$ ipython --no-banner

In [1]: import numpy as np

In [2]: from numpy import linalg as LA

In [3]: np.set_printoptions(precision=1, suppress=True, linewidth=200)

In [4]: A = np.loadtxt("x.csv", delimiter=",")

In [5]: print(A)
[[ 1.  1.  1.  1. -1. -1. -1. -1.]
 [ 1. -1. -1.  1.  1. -1. -1.  1.]
 [ 1. -1.  1. -1.  1. -1.  1. -1.]
 [ 1.  1. -1. -1. -1. -1.  1.  1.]]

In [6]: other = A / LA.norm(A, axis=1, keepdims=True)

In [7]: gram = other @ other.T

In [8]: np.degrees(np.arccos(np.clip(gram[1, 3], -1, 1)))
Out[8]: np.float64(90.0)

In [9]: gram.round(1) + 0
Out[9]: 
array([[1., 0., 0., 0.],
       [0., 1., 0., 0.],
       [0., 0., 1., 0.],
       [0., 0., 0., 1.]])

In [10]: (gram - 2 * np.eye(4)).round(6).argmax(axis=1)
Out[10]: array([1, 0, 0, 0])

In [11]: np.argwhere(np.triu(np.abs(gram) > 0.95, 1))
Out[11]: array([], shape=(0, 2), dtype=int64)

In [12]: print(A[0] @ A[1])
0.0

In [13]: np.round(LA.norm(A, "nuc"), 1)
Out[13]: np.float64(11.3)

In [14]: LA.norm(A, axis=1)
Out[14]: array([2.8, 2.8, 2.8, 2.8])

In [15]: print(np.round(LA.norm(A) ** 2 / LA.norm(A, 2) ** 2, 1))
4.0

In [16]: print(round(float(LA.norm(A[0], 1)), 1), np.round(LA.norm(A[0], np.inf), 1))
8.0 1.0

In [17]: f = np.array([-2, -2])

In [18]: np.convolve(A[0], f)
Out[18]: array([-2., -4., -4., -4.,  0.,  4.,  4.,  4.,  2.])

In [19]: np.array([np.convolve(row, f, "same") for row in A])
Out[19]: 
array([[-2., -4., -4., -4.,  0.,  4.,  4.,  4.],
       [-2.,  0.,  4.,  0., -4.,  0.,  4.,  0.],
       [-2.,  0.,  0.,  0.,  0.,  0.,  0.,  0.],
       [-2., -4.,  0.,  4.,  4.,  4.,  0., -4.]])

In [20]: print(np.correlate(A[0], A[1], "full"))
[ 1.  0. -1.  0. -1.  0.  1.  0. -1.  0.  1.  0.  1.  0. -1.]

In [21]: print(np.polyval(f, A[0]))
[-4. -4. -4. -4.  0.  0.  0.  0.]

In [22]: K = np.load("case13.npy")

In [23]: K
Out[23]: 
array([[  9.9,  -4.3,   4.4,  -0.4],
       [  7.6,  -3.9,  -6.8,   0.9],
       [ -2.4,  -4. ,   1.5,   5.9],
       [  1.7,  15.2,  19. ,   2.1],
       [  9.5,   6.6,  -9.7,   0.4],
       [  0.7,  -2.7,   8.5, -15.5],
       [ -3.9,   2.6,  -4.3,   3.6],
       [  7.3,   1.1,   5.9,   8.7],
       [ -7.8,  15.5,  16.5,  13.2],
       [ -6.7,   5.6,  -6.6, -15.8],
       [  5.9,   5.3,   9.5, -15. ],
       [  3. ,   0.1, -13.4,  14.7],
       [ 14.5, -10.5,   6.8,   2.4],
       [  4.9,  -2.3,  11.3,   3.2],
       [  4.7, -16.7,   5.1, -11.6],
       [  1.6, -30.3,  -4. ,   2.4],
       [  4.3, -22.7,   3.3, -10.2],
       [  6.7,   7.5,   1.4,   0.3],
       [  1.6,  -6.4,   7.2,  -2.5],
       [ -3.5,   0.8, -10.8,  10.7],
       [  3.7,  -1.8,   2.3,   3.9],
       [ -7.1,  14.4,   0.4,  -7.1],
       [  8.6,  14.4,  13.6,  17.5],
       [ -8.2,   4.3,   1.7,   4.6],
       [  7.6,   0.1,   7.2,   8.5],
       [ -0.6,  11.7,   0.4,  15.6],
       [  9.3, -14.2,  -1.5,  -3.9]])

In [24]: Xc = K - K.mean(axis=0)

In [25]: U, sigma, Vt = LA.svd(Xc, full_matrices=False)

In [26]: round((sigma ** 2).sum() ** 2 / (sigma ** 4).sum(), 1)
Out[26]: np.float64(3.0)

In [27]: sigma ** 2 / (sigma ** 2).sum()
Out[27]: array([0.5, 0.2, 0.2, 0.1])

In [28]: vec = np.array([0, 2, 0, 0])

In [29]: target = K @ vec

In [30]: np.round(LA.lstsq(K, target)[0], 1) + 0
Out[30]: array([0., 2., 0., 0.])

In [31]: np.round(LA.pinv(K) @ K, 1) + 0
Out[31]: 
array([[1., 0., 0., 0.],
       [0., 1., 0., 0.],
       [0., 0., 1., 0.],
       [0., 0., 0., 1.]])

In [32]: rng = np.random.default_rng(84)

In [33]: target = target + 0.3 * rng.normal(size=27)

In [34]: target.round(1) + 0
Out[34]: array([ -9.1,  -7.9,  -8.7,  30.7,  12.8,  -5.5,   5.4,   2.2,  30.7,  11.5,  10.6,   0. , -21.3,  -5. , -33.1, -60.9, -45.4,  14.5, -12.9,   2.1,  -4. ,  28.8,  28.6,   8.9,   0.8,  23.9, -28.9])

In [35]: coef, *_ = LA.lstsq(K, target)

In [36]: coef.round()
Out[36]: array([-0.,  2., -0., -0.])

In [37]: np.round(K.T @ (target - K @ coef), 1) + 0
Out[37]: array([0., 0., 0., 0.])

In [38]: print([round(float(LA.norm(LA.solve(K.T @ K + lam * np.eye(4), K.T @ target))), 2) for lam in (0, 1, 10, 100)])
[2.0, 2.0, 2.0, 1.93]

In [39]: Xc = K - K.mean(axis=0)

In [40]: evecs = LA.svd(Xc)[2][:3]

In [41]: other = Xc - Xc @ evecs.T @ evecs

In [42]: np.round(np.cov(Xc @ evecs.T, rowvar=False), 1) + 0
Out[42]: 
array([[154. ,   0. ,   0. ],
       [  0. ,  77.3,   0. ],
       [  0. ,   0. ,  60.2]])

In [43]: np.diag(evecs.T @ evecs)
Out[43]: array([0.2, 0.9, 0.9, 1. ])

In [44]: print(round(float(LA.norm(other) / LA.norm(Xc)), 1))
0.3

In [45]: print(LA.norm(other, axis=1).round(6).argmax())
4

In [46]: W2 = K[[21, 17]].astype(float)

In [47]: for _ in range(4):
    ...:     idx = LA.norm(K[:, None] - W2, axis=-1).argmin(axis=1)
    ...:     W2 = np.array([K[idx == j].mean(axis=0) for j in range(2)])
    ...: 

In [48]: idx
Out[48]: array([1, 1, 1, 0, 1, 0, 1, 1, 1, 0, 0, 1, 1, 1, 1, 1, 1, 1, 1, 1, 1, 0, 1, 1, 1, 1, 1])

In [49]: W2[1] - W2[0]
Out[49]: array([ 4.7, -9.9, -4.4, 14.3])

In [50]: other = K / LA.norm(K, axis=1)
Traceback (most recent call last):
  Cell In[50], line 1
    other = K / LA.norm(K, axis=1)
ValueError: operands could not be broadcast together with shapes (27,4) (27,) 


In [51]: other = K / LA.norm(K, axis=1, keepdims=True)

In [52]: gram = other @ other.T

In [53]: print(np.argwhere(np.triu(np.abs(gram) > 0.95, 1)))
[[ 0 12]
 [ 7 24]
 [14 16]]

In [54]: round(float(np.degrees(np.arccos(np.clip(gram[3, 9], -1, 1)))), 1)
Out[54]: 100.4

In [55]: F = np.loadtxt("dump.csv", delimiter=",")

In [56]: F.round(1) + 0
Out[56]: 
array([[ 0.8, -0.1, -0.3, -0.4, -0.7, -0.8,  0.5],
       [ 0.2,  0. , -0.1, -0.1, -0.2, -0.2,  0.1],
       [-1.2,  0.1,  0.4,  0.6,  1.1,  1.2, -0.8]])

In [57]: other = np.array([[0, -2, 2],
    ...:     [2, 0, -1],
    ...:     [-1, 1, -1],
    ...:     [3, -1, 1],
    ...:     [1, 0, 2],
    ...:     [3, -1, 1],
    ...:     [-1, -2, 0],
    ...:     [2, 2, 1]])

In [58]: np.einsum("ik,kj->ij", A, other)
Out[58]: 
array([[ -1.,  -1.,  -3.],
       [  3.,   1.,   7.],
       [-11.,  -3.,   1.],
       [ -3.,  -1.,  -1.]])

In [59]: other.T @ A.T
Out[59]: 
array([[ -1.,   3., -11.,  -3.],
       [ -1.,   1.,  -3.,  -1.],
       [ -3.,   7.,   1.,  -1.]])

In [60]: LA.matrix_rank(np.vstack([A, other.T]))
Out[60]: np.int64(7)

In [61]: np.einsum("ij,ij->i", A, A)
Out[61]: array([8., 8., 8., 8.])

In [62]: LA.matrix_rank(A @ other)
Out[62]: np.int64(3)

In [63]: r = LA.matrix_rank(F)

In [64]: r
Out[64]: np.int64(1)

In [65]: N = LA.svd(F)[2][r:].T

In [66]: [int(LA.matrix_rank(np.delete(F, i, axis=0))) for i in range(3)]
Out[66]: [1, 1, 1]

In [67]: print(N.shape)
(7, 6)

In [68]: [int(LA.matrix_rank(F[:i])) for i in range(1, len(F) + 1)]
Out[68]: [1, 1, 1]

In [69]: np.allclose(F @ N, 0)
Out[69]: True

In [70]: M = np.array([[-2.1, -2.3, -2.1, -1.1],
    ...:     [-2.8, 0.1, -2.8, -2.6],
    ...:     [-1.5, -0.8, -1.5, 0.0],
    ...:     [-3.1, -1.3, -3.1, -3.3],
    ...:     [-2.7, -2.7, -2.7, -2.5],
    ...:     [-2.8, -3.9, -2.8, -2.7],
    ...:     [-3.5, -4.3, -3.5, -3.9],
    ...:     [-2.0, -3.8, -2.0, -1.1],
    ...:     [-2.5, -1.8, -2.5, -2.1],
    ...:     [0.0, 0.4, 0.0, 3.0]])

In [71]: M
Out[71]: 
array([[-2.1, -2.3, -2.1, -1.1],
       [-2.8,  0.1, -2.8, -2.6],
       [-1.5, -0.8, -1.5,  0. ],
       [-3.1, -1.3, -3.1, -3.3],
       [-2.7, -2.7, -2.7, -2.5],
       [-2.8, -3.9, -2.8, -2.7],
       [-3.5, -4.3, -3.5, -3.9],
       [-2. , -3.8, -2. , -1.1],
       [-2.5, -1.8, -2.5, -2.1],
       [ 0. ,  0.4,  0. ,  3. ]])

In [72]: # rank 3

In [73]: U, sigma, Vt = LA.svd(M)

In [74]: sigma.round(1) + 0
Out[74]: array([15.1,  3.9,  2.8,  0. ])

In [75]: other = U[:, :3] @ np.diag(sigma[:3]) @ Vt[:3]

In [76]: round(LA.norm(M - other, 2), 1), round(float(sigma[3]), 1)
Out[76]: (np.float64(0.0), 0.0)

In [77]: other.round(1) + 0
Out[77]: 
array([[-2.1, -2.3, -2.1, -1.1],
       [-2.8,  0.1, -2.8, -2.6],
       [-1.5, -0.8, -1.5,  0. ],
       [-3.1, -1.3, -3.1, -3.3],
       [-2.7, -2.7, -2.7, -2.5],
       [-2.8, -3.9, -2.8, -2.7],
       [-3.5, -4.3, -3.5, -3.9],
       [-2. , -3.8, -2. , -1.1],
       [-2.5, -1.8, -2.5, -2.1],
       [ 0. ,  0.4,  0. ,  3. ]])

In [78]: round(float(LA.norm(M - other) / LA.norm(M)), 1)
Out[78]: 0.0
